In [1]: import numpy as np

In [2]: np.set_printoptions(suppress=True, linewidth=120)

In [3]: W0 = np.loadtxt("mat.csv", delimiter=",")

In [4]: print(W0)
[[ 6.  2.  6.  2.]
 [ 0. -6.  0. -6.]
 [ 6.  2.  9.  3.]
 [ 0. -6.  0. -9.]]

In [5]: rng = np.random.default_rng(6999)

In [6]: labels = rng.permutation(4)

In [7]: print(labels)
[0 1 3 2]

In [8]: B = W0[labels][:, labels]

In [9]: print(np.diag(B))
[ 6. -6. -9.  9.]

In [10]: print(np.trace(B))
0.0

In [11]: print(B)
[[ 6.  2.  2.  6.]
 [ 0. -6. -6.  0.]
 [ 0. -6. -9.  0.]
 [ 6.  2.  3.  9.]]

In [12]: q = B.astype(float).copy()

In [13]: for j in range(4):
    ...:     q[:, j] -= q[:, :j] @ (q[:, :j].T @ q[:, j])
    ...:     q[:, j] /= np.linalg.norm(q[:, j])
    ...: 

In [14]: print(np.round(q.T @ q, 2) + 0)
[[1. 0. 0. 0.]
 [0. 1. 0. 0.]
 [0. 0. 1. 0.]
 [0. 0. 0. 1.]]

In [15]: print(q.round(2) + 0)
[[ 0.71  0.   -0.22 -0.67]
 [ 0.   -0.71  0.67 -0.22]
 [ 0.   -0.71 -0.67  0.22]
 [ 0.71  0.    0.22  0.67]]

In [16]: w1 = np.array([[0, 2, 4, 4], [3, 0, 3, 3], [0, 0, 3, 0], [2, 3, 2, 1]])

In [17]: beta = np.array([1, 1, -2, 1])

In [18]: hid = np.maximum(W0 @ w1 + beta, 0)

In [19]: print((hid > 0).astype(int))
[[1 1 1 1]
 [0 0 0 0]
 [1 1 1 1]
 [0 0 0 0]]

In [20]: print(hid)
[[11. 19. 50. 33.]
 [ 0.  0.  0.  0.]
 [13. 22. 61. 34.]
 [ 0.  0.  0.  0.]]

In [21]: print(np.linalg.matrix_rank(hid))
2

In [22]: C = np.array([[8, 0, 0], [-5, -4, -8], [3, 6, -8], [-8, -9, -6]])

In [23]: print((hid @ C).round(6).argmax(axis=1))
[1 0 1 0]

In [24]: B = np.array([[0, -5, 5, 0], [5, 0, -5, -4], [-5, 2, -3, 3], [3, 5, -5, -1]])

In [25]: m1 = np.triu(B)

In [26]: print(m1)
[[ 0 -5  5  0]
 [ 0  0 -5 -4]
 [ 0  0 -3  3]
 [ 0  0  0 -1]]

In [27]: u = np.array([3, 3])

In [28]: print(np.cross(m1[2, :3], m1[1, :3]))
[0 0 0]

In [29]: print(np.correlate(m1[2], m1[1], "full"))
[  0   0  12   3 -15   0   0]

In [30]: print(np.array([np.convolve(row, u, "same") for row in m1]))
[[  0 -15   0  15]
 [  0   0 -15 -27]
 [  0   0  -9   0]
 [  0   0   0  -3]]

In [31]: print(m1 @ m1)
[[  0   0  10  35]
 [  0   0  15 -11]
 [  0   0   9 -12]
 [  0   0   0   1]]

In [32]: print(np.round(np.sort(np.linalg.eigvals(m1)), 2))
[-3. -1.  0.  0.]

In [33]: print(np.linalg.matrix_power(m1 - np.diag(np.diag(m1)), 4))
[[0 0 0 0]
 [0 0 0 0]
 [0 0 0 0]
 [0 0 0 0]]

In [34]: print(np.prod(np.diag(m1)), np.round(np.linalg.det(m1), 2))
0 0.0

In [35]: print(np.linalg.matrix_rank(m1 - m1[0, 0] * np.eye(4)))
3

In [36]: print(m1.sum(axis=1))
[ 0 -9  0 -1]

In [37]: print(m1.sum(axis=0))
[ 0 -5 -3 -2]

In [38]: print(round(np.linalg.norm(m1), 2))
10.49

In [39]: B = np.array([[-9]])

In [40]: C = np.array([[1, 4], [1, 4]])

In [41]: K = np.block([[B, np.array([[0, 1]])], [np.zeros((2, 1)), C]])

In [42]: print(K)
[[-9.  0.  1.]
 [ 0.  1.  4.]
 [ 0.  1.  4.]]

In [43]: print(np.allclose(K[:-1].T @ np.linalg.lstsq(K[:-1].T, K[-1])[0], K[-1]))
True

In [44]: print(np.unique(K.round(6), axis=0).shape)
(2, 3)

In [45]: print(np.round(np.trace(np.linalg.pinv(K) @ K), 2))
2.0

In [46]: print(np.round(np.linalg.norm(K, 2) / np.linalg.norm(K), 2))
0.84

In [47]: print(np.linalg.cond(K) > 100)
True

In [48]: print([round(float(x), 2) for x in np.linalg.svd(K, compute_uv=False)[:3]])
[9.09, 5.77, 0.0]

In [49]: left, sv, Vh = np.linalg.svd(K)

In [50]: V = Vh[:(sv > 1e-8).sum()]

In [51]: x0 = K[1] + 3 * K[0] + rng.integers(2) * np.eye(3)[2]

In [52]: print(x0)
[-27.   1.   8.]

In [53]: print(np.linalg.matrix_rank(np.vstack([K, x0])))
3

In [54]: print(round(float(np.linalg.norm(x0 - V.T @ V @ x0)), 2))
0.24

In [55]: B = K / np.linalg.norm(K, axis=1, keepdims=True)

In [56]: G = B @ B.T

In [57]: print(G.round(2))
[[1.   0.11 0.11]
 [0.11 1.   1.  ]
 [0.11 1.   1.  ]]

In [58]: print(np.degrees(np.arccos(np.clip(G[1, 2], -1, 1))))
0.0

In [59]: arr = np.loadtxt("run5.csv", delimiter=",")

In [60]: print(arr)
[[ 1.  3.  0.]
 [10.  3.  3.]
 [ 7.  3.  2.]
 [ 7.  3.  2.]
 [ 4.  3.  1.]
 [ 7.  3.  2.]
 [10.  3.  3.]
 [ 4.  3.  1.]
 [10.  3.  3.]
 [ 1.  3.  0.]
 [10.  3.  3.]
 [ 4.  3.  1.]
 [ 7.  3.  2.]
 [ 4.  3.  1.]
 [ 1.  3.  0.]
 [10.  3.  3.]
 [ 7.  3.  2.]
 [10.  3.  3.]
 [ 7.  3.  2.]
 [ 7.  3.  2.]
 [ 7.  3.  2.]
 [ 1.  3.  0.]
 [ 7.  3.  2.]
 [ 1.  3.  0.]
 [ 7.  3.  2.]
 [ 4.  3.  1.]
 [10.  3.  3.]]

In [61]: left, sv, Vh = np.linalg.svd(arr)

In [62]: print(sv.round(2) + 0)
[39.75  6.79  0.  ]

In [63]: B = left[:, :2] @ np.diag(sv[:2]) @ Vh[:2]

In [64]: print(np.linalg.matrix_rank(B))
2

In [65]: print(B.round(2) + 0)
[[ 1.  3.  0.]
 [10.  3.  3.]
 [ 7.  3.  2.]
 [ 7.  3.  2.]
 [ 4.  3.  1.]
 [ 7.  3.  2.]
 [10.  3.  3.]
 [ 4.  3.  1.]
 [10.  3.  3.]
 [ 1.  3.  0.]
 [10.  3.  3.]
 [ 4.  3.  1.]
 [ 7.  3.  2.]
 [ 4.  3.  1.]
 [ 1.  3.  0.]
 [10.  3.  3.]
 [ 7.  3.  2.]
 [10.  3.  3.]
 [ 7.  3.  2.]
 [ 7.  3.  2.]
 [ 7.  3.  2.]
 [ 1.  3.  0.]
 [ 7.  3.  2.]
 [ 1.  3.  0.]
 [ 7.  3.  2.]
 [ 4.  3.  1.]
 [10.  3.  3.]]

In [66]: print(round(np.linalg.norm(arr - B, 2), 2), np.round(sv[2], 2))
0.0 0.0

In [67]: M = np.load("out17.npy")

In [68]: print(M.round(2))
[[-0.98  0.1   0.17]
 [ 0.14 -0.26  0.96]
 [ 0.14  0.96  0.24]]

In [69]: q = M.astype(float).copy()

In [70]: for j in range(3):
    ...:     q[:, j] -= q[:, :j] @ (q[:, :j].T @ q[:, j])
    ...:     q[:, j] /= np.linalg.norm(q[:, j])
    ...: 

In [71]: print(np.round(q.T @ q, 2) + 0)
[[1. 0. 0.]
 [0. 1. 0.]
 [0. 0. 1.]]

In [72]: print(round(M[:, 1] @ M[:, 2], 2))
0.0

In [73]: print(np.round(np.linalg.svd(M, compute_uv=False), 2))
[1. 1. 1.]

In [74]: print(np.round(np.linalg.norm(M, axis=0), 2))
[1. 1. 1.]

In [75]: print(np.allclose(M, M.T))
False

In [76]: print(np.round((M - M.T) / 2, 2) + 0)
[[ 0.   -0.02  0.02]
 [ 0.02  0.    0.  ]
 [-0.02  0.    0.  ]]

In [77]: w, V = np.linalg.eig(W0)

In [78]: print(w.round(2))
[  1.32  13.68  -1.32 -13.68]

In [79]: print(np.round(np.sort(np.linalg.eigvals(np.linalg.inv(W0))), 2))
[-0.76 -0.07  0.07  0.76]

In [80]: X = np.load("w.npy")

In [81]: print(X)
[[ 0  3  1]
 [ 2 -3  2]
 [ 1  3  4]]

In [82]: print(np.einsum("ij,ji->", X, X))
51

In [83]: print(np.einsum("ii->", X))
1

In [84]: print(np.round(np.poly(X), 2))
[  1.  -1. -25.   9.]

In [85]: print(np.round(np.linalg.det(X[::-1]), 2))
9.0

In [86]: print(np.round(np.linalg.det(2 * X), 2), round(float(np.linalg.det(X)), 2))
-72.0 -9.0

In [87]: print(np.round(np.linalg.eigvals(X), 2))
[-4.71  0.36  5.35]

In [88]: J = np.array([[0, 1, 1, -1], [0, 0, 1, -2], [0, 0, 0, 0], [0, 0, 0, 0]])

In [89]: rank = np.linalg.matrix_rank(m1)

In [90]: print(rank)
3

In [91]: ns = np.linalg.svd(m1)[2][rank:].T

In [92]: print([int(np.linalg.matrix_rank(m1[:, :j + 1])) for j in range(4)])
[0, 1, 2, 3]

In [93]: print(ns @ ns.T)
[[1. 0. 0. 0.]
 [0. 0. 0. 0.]
 [0. 0. 0. 0.]
 [0. 0. 0. 0.]]

In [94]: F = np.array([[11, -3, 11], [7, -7, 7], [12, -2, 12], [5, -9, 5]])

In [95]: left, sv, Vh = np.linalg.svd(F)

In [96]: print(np.argmax(sv[:-1] / (sv[1:] + 1e-6)) + 1)
2

In [97]: print(sv.round(2) + 0)
[27.44  8.26  0.  ]

In [98]: B = left[:, :2] @ np.diag(sv[:2]) @ Vh[:2]

In [99]: print(round(np.abs(F - B).max(), 2))
0.0

In [100]: print(np.linalg.matrix_rank(B))
2

In [101]: print(B.round(2))
[[11. -3. 11.]
 [ 7. -7.  7.]
 [12. -2. 12.]
 [ 5. -9.  5.]]
